$ python -q
>>> import numpy as np
>>> import numpy.linalg as la
>>> np.set_printoptions(suppress=True, linewidth=100)
>>> r0 = np.array([-2, 1, 2, 1, 2, 2, -3, 3, 3, 1, -2, 2, 3])
>>> r1 = np.array([6, -2, -7, -8, 7, 0, -4, -7, 3, 9, -4, -4, 3, 5, -8])
>>> W0 = np.outer(r0, r1)
>>> W0
array([[-12,   4,  14,  16, -14,   0,   8,  14,  -6, -18,   8,   8,  -6, -10,  16],
       [  6,  -2,  -7,  -8,   7,   0,  -4,  -7,   3,   9,  -4,  -4,   3,   5,  -8],
       [ 12,  -4, -14, -16,  14,   0,  -8, -14,   6,  18,  -8,  -8,   6,  10, -16],
       [  6,  -2,  -7,  -8,   7,   0,  -4,  -7,   3,   9,  -4,  -4,   3,   5,  -8],
       [ 12,  -4, -14, -16,  14,   0,  -8, -14,   6,  18,  -8,  -8,   6,  10, -16],
       [ 12,  -4, -14, -16,  14,   0,  -8, -14,   6,  18,  -8,  -8,   6,  10, -16],
       [-18,   6,  21,  24, -21,   0,  12,  21,  -9, -27,  12,  12,  -9, -15,  24],
       [ 18,  -6, -21, -24,  21,   0, -12, -21,   9,  27, -12, -12,   9,  15, -24],
       [ 18,  -6, -21, -24,  21,   0, -12, -21,   9,  27, -12, -12,   9,  15, -24],
       [  6,  -2,  -7,  -8,   7,   0,  -4,  -7,   3,   9,  -4,  -4,   3,   5,  -8],
       [-12,   4,  14,  16, -14,   0,   8,  14,  -6, -18,   8,   8,  -6, -10,  16],
       [ 12,  -4, -14, -16,  14,   0,  -8, -14,   6,  18,  -8,  -8,   6,  10, -16],
       [ 18,  -6, -21, -24,  21,   0, -12, -21,   9,  27, -12, -12,   9,  15, -24]])
>>> W0 @ W0
Traceback (most recent call last):
  File "<python-input-7>", line 1, in <module>
    W0 @ W0
    ~~~^~~~
ValueError: matmul: Input operand 1 has a mismatch in its core dimension 0, with gufunc signature (n?,k),(k,m?)->(n?,m?) (size 13 is different from 15)
>>> gram = W0.T @ W0
>>> np.trace(gram), (W0 ** 2).sum()
(np.int64(30681), np.int64(30681))
>>> np.round(la.eigvalsh(gram)[::-1], 1) + 0
array([30681.,     0.,     0.,     0.,     0.,     0.,     0.,     0.,     0.,     0.,     0.,
           0.,     0.,     0.,     0.])
>>> print((W0 @ W0.T).shape)
(13, 13)
>>> la.matrix_rank(gram)
np.int64(1)
>>> m1 = np.loadtxt("mat.csv", delimiter=",")
>>> m1
array([[ 0. ,  2.2,  0.3,  0.4, -0.3, -1.1, -0.2, -1.7, -2. ,  1.4, -0.4, -0.3, -1.7, -1.1],
       [ 0.2,  0. ,  2.4, -0.7, -0.3, -0.9, -1.1, -1.9, -0.7,  1.2, -0.5, -0.6,  1.8, -1.2],
       [-0.8, -1. ,  0.4, -0.2, -1.9, -1.6,  0.9,  0.6, -2. , -3.1, -0.5,  0.1,  0.3, -7.8],
       [-0.7,  1.6,  1.5,  0.3,  0.5,  1.2, -1. ,  0.6, -0.2, -0.1,  0.1,  0.1, -1.9,  1.9],
       [ 1.3,  1.4,  1.9, -0.8, -1.8,  0.8, -0.3,  1.3,  0. , -0.2, -0.2,  0. , -0.3, -7.3],
       [ 0.1,  0.1,  0.4,  0.2,  1.5, -0.4,  0.8, -0.1,  0. , -1.1,  0.4, -1.6, -0.7,  6. ],
       [-0.3,  0.7,  1.4, -0.8,  1.1,  0.2, -0.2,  1.3,  0.8,  0. ,  0.6,  0.9, -0.1,  4.6],
       [ 0. ,  0.2, -0.2,  1.5,  1. ,  0.5, -0.7,  1.1, -1.2,  0.6,  0.5,  0.5, -1. ,  4.1],
       [-0.3,  0.8,  0.1, -0.4,  0.7,  0.4, -1.9,  1.6, -0.1,  1.1, -0.2,  0.7, -0.6,  2.6],
       [-0.9,  1.6,  0.3, -1.1,  1.1,  0.4,  0.1, -0.7,  0.4, -1.7, -0.8,  1.9, -0.4,  4.5],
       [-0.2, -0.4,  0.3, -2.1, -1. , -3.9,  0. ,  0.6,  0. ,  2.4, -0.1,  0.9,  0. , -4. ],
       [ 1.1, -0.5,  0.7, -0.9,  0.5,  0.1, -0.6,  0.3, -0.5,  1.1,  1.2,  0.8,  0.1,  2. ],
       [ 1.3, -0.1,  0.2, -1.4,  0.5,  1.1,  0. ,  1.2,  0.9, -1.2, -0.8,  2.5, -0.7,  2. ],
       [-0.3,  0.6, -0.5,  0. , -1.1,  0.2,  1.2,  0.3, -0.3, -1.2,  0.1,  1.5, -1.5, -4.4],
       [ 1. , -2.1, -1.5, -1.3,  0.5,  1.2, -1.5,  0.5,  0.3,  1.6, -0.9,  0.4, -0.8,  2.1],
       [-0.8, -0.3,  0.2, -0.2,  0.7,  0.9,  0. ,  0.7,  1.7, -1.3, -1.4,  0.3, -2.1,  2.7],
       [-0.7,  1.3, -0.5, -0.1,  1.8,  0.9, -1.5,  1.4,  1.4,  1.3, -0.3,  0.6, -0.4,  7.1],
       [ 0. ,  0.3,  1.5, -1.8,  1.5,  0.6, -0.4,  0.7, -1. ,  1.2,  1.5, -0.5, -0.6,  6. ],
       [-0.2, -0.4,  0.1, -0.4,  1.2,  0.4, -2.1, -1.4,  1.4,  0.7,  0.3, -1.6, -0.8,  4.8],
       [-0.9,  0.6,  0.5,  1. ,  0.1,  0.4,  1.1, -2.1,  0.1, -0.8, -0.3,  1. ,  0. ,  0.4],
       [-1.1, -1.5, -0.1, -0.6, -0.4,  0.6,  1. , -0.4, -1.8,  0.3,  0.8, -0.8, -0.5, -1.5],
       [ 1.1,  0.6, -1.3,  0.9,  0.2, -1. ,  0.7,  2.4,  0.8, -0.6, -0.1,  1.5,  0. ,  0.9],
       [ 0.7, -1.5,  1. , -1. ,  0.8, -0.7, -1. , -1.3, -0.9, -3.3, -1. , -0.4,  0.2,  3.1],
       [-0.6,  0.2, -1.5,  0.2, -0.8, -0.7,  2.4,  1.4,  0.6,  0.8,  1.7,  1. , -1.1, -3.3],
       [ 1. , -0.5, -0.2, -0.8,  1.4,  0.2, -2. ,  0.8, -0.5, -0.2, -0.5, -0.3,  1.1,  5.5],
       [-2.8,  1.6, -1.2, -1.2,  0.6,  0. , -0.3, -1.4,  0.8,  1.7,  1.3,  0.4, -0.4,  2.4],
       [-0.6, -1.2, -0.4, -1.1,  1.3, -1.1, -0.8, -0.1,  2.2,  0.1,  0.4,  0.7,  0.2,  5.2],
       [ 1.3,  0.3,  1.7,  1.1, -0.5, -1.1, -0.3, -1.5,  1.5, -1.3, -1.3,  1.6, -1.3, -2.1],
       [ 1.3,  1.3, -0.1, -0.8,  1.7, -0.1,  0.1,  0.6,  0.8,  0.3,  0.7, -0.1, -0.7,  6.9],
       [-1. , -0.2, -0.3, -1.1, -0.3, -0.5, -0.4,  0.5,  1.5, -1.4,  2.2, -0.3, -1.9, -1.2],
       [ 0.6, -1.3, -0.8, -1. ,  0.8, -0.9, -1.7,  1.2,  2. ,  0.3,  0.1,  0.3,  0.3,  3.2],
       [-1.3, -0.3,  0.1, -0.4, -1. , -0.6,  0.1,  1.2, -0.4,  0.7,  0.2, -0.9,  0.2, -4. ],
       [ 1.9, -0.1, -1.9, -0.4,  1.2,  0.7,  0. ,  1.1,  0.2,  0.5, -0.5, -0.5, -0.2,  4.7],
       [-0.1, -0.1, -2.1,  0.2, -0.6,  1.6, -0.9,  0.4,  1.4, -0.3, -0.4, -0.1, -0.8, -2.4],
       [ 0.2, -0.6,  0. , -0.7, -2.3,  1.3, -1.1,  1. ,  1.2, -2. , -1.7,  0.5,  1.2, -9.3],
       [ 0.2,  0.7,  0.1, -1.9,  0.2,  0. , -0.4, -0.1, -0.9, -0.3,  0.9,  0. , -0.1,  0.8],
       [ 0.9, -0.5, -0.3, -2.2,  0. , -0.1, -1.1, -0.6,  0.1, -0.1,  0.6, -0.8, -0.4,  0. ],
       [ 1. , -0.2,  0.2, -1.3, -0.2, -0.2, -0.1,  0.9, -0.3,  1. , -0.4, -0.1,  2.9, -0.8],
       [-0.2,  0.1,  0.4, -1.1, -0.6,  0.5, -0.3,  0.9, -0.9,  0.2,  1.8, -1.7,  1.5, -2.3]])
>>> Ac = (m1 - m1.mean(axis=0)) / m1.std(axis=0)
>>> np.round(Ac.std(axis=0), 1)
array([1., 1., 1., 1., 1., 1., 1., 1., 1., 1., 1., 1., 1., 1.])
>>> np.argwhere(np.abs(Ac) > 2)
array([[ 0,  1],
       [ 0,  8],
       [ 1,  2],
       [ 1,  7],
       [ 1, 12],
       [ 2,  4],
       [ 2,  8],
       [ 2,  9],
       [ 2, 13],
       [ 7,  3],
       [10,  5],
       [12, 11],
       [14,  1],
       [19,  7],
       [22,  9],
       [23,  6],
       [25,  0],
       [29, 10],
       [33,  2],
       [34,  4],
       [34, 13],
       [37, 12],
       [38, 11]])
>>> c = la.lstsq(np.delete(Ac, 8, axis=1), Ac[:, 8])[0]
>>> c.round(1) + 0
array([-0.1,  0. , -0.3,  0. ,  1.1,  0. , -0.3,  0.1, -0.1,  0. ,  0.3, -0.1, -1. ])
>>> r0 = np.array([0, 3, -1, 2, -2, -1, -2, 1, 2, 3]) + 0.5
>>> E = np.outer(r0, r0) / (r0 @ r0)
>>> E.round(1) + 0
array([[ 0. ,  0. ,  0. ,  0. ,  0. ,  0. ,  0. ,  0. ,  0. ,  0. ],
       [ 0. ,  0.3,  0. ,  0.2, -0.1,  0. , -0.1,  0.1,  0.2,  0.3],
       [ 0. ,  0. ,  0. ,  0. ,  0. ,  0. ,  0. ,  0. ,  0. ,  0. ],
       [ 0. ,  0.2,  0. ,  0.1, -0.1,  0. , -0.1,  0.1,  0.1,  0.2],
       [ 0. , -0.1,  0. , -0.1,  0.1,  0. ,  0.1, -0.1, -0.1, -0.1],
       [ 0. ,  0. ,  0. ,  0. ,  0. ,  0. ,  0. ,  0. ,  0. ,  0. ],
       [ 0. , -0.1,  0. , -0.1,  0.1,  0. ,  0.1, -0.1, -0.1, -0.1],
       [ 0. ,  0.1,  0. ,  0.1, -0.1,  0. , -0.1,  0.1,  0.1,  0.1],
       [ 0. ,  0.2,  0. ,  0.1, -0.1,  0. , -0.1,  0.1,  0.1,  0.2],
       [ 0. ,  0.3,  0. ,  0.2, -0.1,  0. , -0.1,  0.1,  0.2,  0.3]])
>>> evals, vecs = la.eigh(E)
>>> x = np.array([2, -1, 3, 3, 2, -1, -2, 1, -2, -3])
>>> np.round(vecs * np.maximum(evals, 0) @ vecs.T, 1) + 0
array([[ 0. ,  0. ,  0. ,  0. ,  0. ,  0. ,  0. ,  0. ,  0. ,  0. ],
       [ 0. ,  0.3,  0. ,  0.2, -0.1,  0. , -0.1,  0.1,  0.2,  0.3],
       [ 0. ,  0. ,  0. ,  0. ,  0. ,  0. ,  0. ,  0. ,  0. ,  0. ],
       [ 0. ,  0.2,  0. ,  0.1, -0.1,  0. , -0.1,  0.1,  0.1,  0.2],
       [ 0. , -0.1,  0. , -0.1,  0.1,  0. ,  0.1, -0.1, -0.1, -0.1],
       [ 0. ,  0. ,  0. ,  0. ,  0. ,  0. ,  0. ,  0. ,  0. ,  0. ],
       [ 0. , -0.1,  0. , -0.1,  0.1,  0. ,  0.1, -0.1, -0.1, -0.1],
       [ 0. ,  0.1,  0. ,  0.1, -0.1,  0. , -0.1,  0.1,  0.1,  0.1],
       [ 0. ,  0.2,  0. ,  0.1, -0.1,  0. , -0.1,  0.1,  0.1,  0.2],
       [ 0. ,  0.3,  0. ,  0.2, -0.1,  0. , -0.1,  0.1,  0.2,  0.3]])
>>> np.round(la.eigvalsh(E[1:, 1:]), 1) + 0
array([0., 0., 0., 0., 0., 0., 0., 0., 1.])
>>> (np.sign(vecs[:, -1].round(6)) == np.sign(vecs[0, -1].round(6))).astype(int)
array([1, 1, 0, 1, 0, 0, 0, 1, 1, 1])
>>> print(np.round(vecs * np.abs(evals) @ vecs.T, 1) + 0)
[[ 0.   0.   0.   0.   0.   0.   0.   0.   0.   0. ]
 [ 0.   0.3  0.   0.2 -0.1  0.  -0.1  0.1  0.2  0.3]
 [ 0.   0.   0.   0.   0.   0.   0.   0.   0.   0. ]
 [ 0.   0.2  0.   0.1 -0.1  0.  -0.1  0.1  0.1  0.2]
 [ 0.  -0.1  0.  -0.1  0.1  0.   0.1 -0.1 -0.1 -0.1]
 [ 0.   0.   0.   0.   0.   0.   0.   0.   0.   0. ]
 [ 0.  -0.1  0.  -0.1  0.1  0.   0.1 -0.1 -0.1 -0.1]
 [ 0.   0.1  0.   0.1 -0.1  0.  -0.1  0.1  0.1  0.1]
 [ 0.   0.2  0.   0.1 -0.1  0.  -0.1  0.1  0.1  0.2]
 [ 0.   0.3  0.   0.2 -0.1  0.  -0.1  0.1  0.2  0.3]]
>>> print(round(float(x @ E @ x / (x @ x)), 1), np.round(evals[0], 1), round(evals[-1], 1))
0.0 -0.0 1.0
>>> round(x @ E @ x, 1)
np.float64(2.2)
>>> left, sigma, vt = la.svd(E, full_matrices=False)
>>> np.cumsum(sigma ** 2) / np.sum(sigma ** 2)
array([1., 1., 1., 1., 1., 1., 1., 1., 1., 1.])
>>> left.shape, sigma.shape, vt.shape
((10, 10), (10,), (10, 10))
>>> np.round(left.T @ left, 1) + 0
array([[1., 0., 0., 0., 0., 0., 0., 0., 0., 0.],
       [0., 1., 0., 0., 0., 0., 0., 0., 0., 0.],
       [0., 0., 1., 0., 0., 0., 0., 0., 0., 0.],
       [0., 0., 0., 1., 0., 0., 0., 0., 0., 0.],
       [0., 0., 0., 0., 1., 0., 0., 0., 0., 0.],
       [0., 0., 0., 0., 0., 1., 0., 0., 0., 0.],
       [0., 0., 0., 0., 0., 0., 1., 0., 0., 0.],
       [0., 0., 0., 0., 0., 0., 0., 1., 0., 0.],
       [0., 0., 0., 0., 0., 0., 0., 0., 1., 0.],
       [0., 0., 0., 0., 0., 0., 0., 0., 0., 1.]])
>>> print((sigma > 1e-8).sum())
1
>>> np.round(sigma / sigma[0], 1) + 0
array([1., 0., 0., 0., 0., 0., 0., 0., 0., 0.])
>>> np.allclose(left * sigma @ vt, E)
True
>>> np.round(vt @ vt.T, 1) + 0
array([[1., 0., 0., 0., 0., 0., 0., 0., 0., 0.],
       [0., 1., 0., 0., 0., 0., 0., 0., 0., 0.],
       [0., 0., 1., 0., 0., 0., 0., 0., 0., 0.],
       [0., 0., 0., 1., 0., 0., 0., 0., 0., 0.],
       [0., 0., 0., 0., 1., 0., 0., 0., 0., 0.],
       [0., 0., 0., 0., 0., 1., 0., 0., 0., 0.],
       [0., 0., 0., 0., 0., 0., 1., 0., 0., 0.],
       [0., 0., 0., 0., 0., 0., 0., 1., 0., 0.],
       [0., 0., 0., 0., 0., 0., 0., 0., 1., 0.],
       [0., 0., 0., 0., 0., 0., 0., 0., 0., 1.]])
>>> X = np.load("dump.npy")
>>> X
array([[ 4,  5,  6,  7,  8,  9, 10],
       [11, 12, 13, 14, 15, 16, 17],
       [18, 19, 20, 21, 22, 23, 24],
       [25, 26, 27, 28, 29, 30, 31],
       [32, 33, 34, 35, 36, 37, 38]])
>>> # rows and columns are dependent
>>> r = la.matrix_rank(X)
>>> r
np.int64(2)
>>> ns = la.svd(X)[2][r:].T
>>> np.allclose(X @ ns, 0)
True
>>> [int(la.matrix_rank(X[:i])) for i in range(1, len(X) + 1)]
[1, 2, 2, 2, 2]
>>> print([int(la.matrix_rank(np.delete(X, i, axis=0))) for i in range(5)])
[2, 2, 2, 2, 2]
>>> print(np.round(ns @ ns.T, 1) + 0)
[[ 0.5 -0.4 -0.3 -0.1  0.   0.1  0.2]
 [-0.4  0.7 -0.2 -0.1 -0.1  0.   0.1]
 [-0.3 -0.2  0.8 -0.1 -0.1 -0.1  0. ]
 [-0.1 -0.1 -0.1  0.9 -0.1 -0.1 -0.1]
 [ 0.  -0.1 -0.1 -0.1  0.8 -0.2 -0.2]
 [ 0.1  0.  -0.1 -0.1 -0.2  0.7 -0.4]
 [ 0.2  0.1  0.  -0.1 -0.2 -0.4  0.5]]
>>> left, sigma, vt = la.svd(X)
>>> vecs = vt[:(sigma > 1e-8).sum()]
>>> rng = np.random.default_rng(7836)
>>> x = X[4] + -1 * X[3] + rng.integers(2) * np.eye(7)[3]
>>> x
array([7., 7., 7., 7., 7., 7., 7.])
>>> print(round(float(la.norm(x - vecs.T @ vecs @ x)), 1))
0.0
>>> def softmax(z):
...     e = np.exp(z - z.max(axis=-1, keepdims=True))
...     return e / e.sum(axis=-1, keepdims=True)
... 
>>> np.round(softmax(10 * X[3]), 1) + 0
array([0., 0., 0., 0., 0., 0., 1.])
>>> S = X @ X.T / np.sqrt(7)
>>> np.round(softmax(S + np.triu(np.full(S.shape, -np.inf), 1)), 1) + 0
array([[1., 0., 0., 0., 0.],
       [0., 1., 0., 0., 0.],
       [0., 0., 1., 0., 0.],
       [0., 0., 0., 1., 0.],
       [0., 0., 0., 0., 1.]])
>>> print(softmax(S).round(6).argmax(axis=1))
[4 4 4 4 4]
>>> softmax(S)[3] @ X
array([32., 33., 34., 35., 36., 37., 38.])
>>> left, sigma, vt = la.svd(X)
>>> np.argmax(sigma[:-1] / (sigma[1:] + 1e-6)) + 1
np.int64(2)
>>> out = left[:, :2] @ np.diag(sigma[:2]) @ vt[:2]
>>> round(float(np.abs(X - out).max()), 1)
0.0
>>> print(la.matrix_rank(X, rtol=0.05))
1
>>> print(round(la.norm(X - out, 2), 1), round(sigma[2], 1))
0.0 0.0
>>> arr = np.load("run6.npy")
>>> arr
array([[0, 0, 0, 0, 0, 0, 0, 1, 0, 0, 0, 0, 0],
       [0, 0, 0, 0, 0, 0, 1, 0, 0, 0, 0, 0, 0],
       [0, 0, 0, 0, 0, 0, 0, 0, 0, 0, 1, 0, 0],
       [1, 0, 0, 0, 0, 0, 0, 0, 0, 0, 0, 0, 0],
       [0, 0, 0, 0, 0, 0, 0, 0, 0, 0, 0, 0, 1],
       [0, 0, 0, 0, 0, 0, 0, 0, 1, 0, 0, 0, 0],
       [0, 0, 0, 0, 0, 0, 0, 0, 0, 1, 0, 0, 0],
       [0, 0, 0, 0, 0, 0, 0, 0, 0, 0, 0, 1, 0],
       [0, 0, 0, 1, 0, 0, 0, 0, 0, 0, 0, 0, 0],
       [0, 0, 0, 0, 0, 1, 0, 0, 0, 0, 0, 0, 0],
       [0, 0, 0, 0, 1, 0, 0, 0, 0, 0, 0, 0, 0],
       [0, 1, 0, 0, 0, 0, 0, 0, 0, 0, 0, 0, 0],
       [0, 0, 1, 0, 0, 0, 0, 0, 0, 0, 0, 0, 0]])
>>> # 2 groups of indices that never mix
>>> x = np.array([-1, 0, 1, 2, -2, 1, -1, -1, -2, 2, -2, 2, -1])
>>> print(13 - la.matrix_rank(arr - np.eye(13), tol=1e-8))
2
>>> np.round(la.det(arr), 1)
np.float64(-1.0)
>>> np.round(np.sort(np.abs(np.degrees(np.angle(la.eigvals(arr))))), 1)
array([  0.,   0.,  40.,  40.,  80.,  80.,  90.,  90., 120., 120., 160., 160., 180.])
>>> arr.T @ (arr @ x)
array([-1,  0,  1,  2, -2,  1, -1, -1, -2,  2, -2,  2, -1])
>>> round(la.norm(x), 1), round(float(la.norm(arr @ x)), 1)
(np.float64(5.5), 5.5)
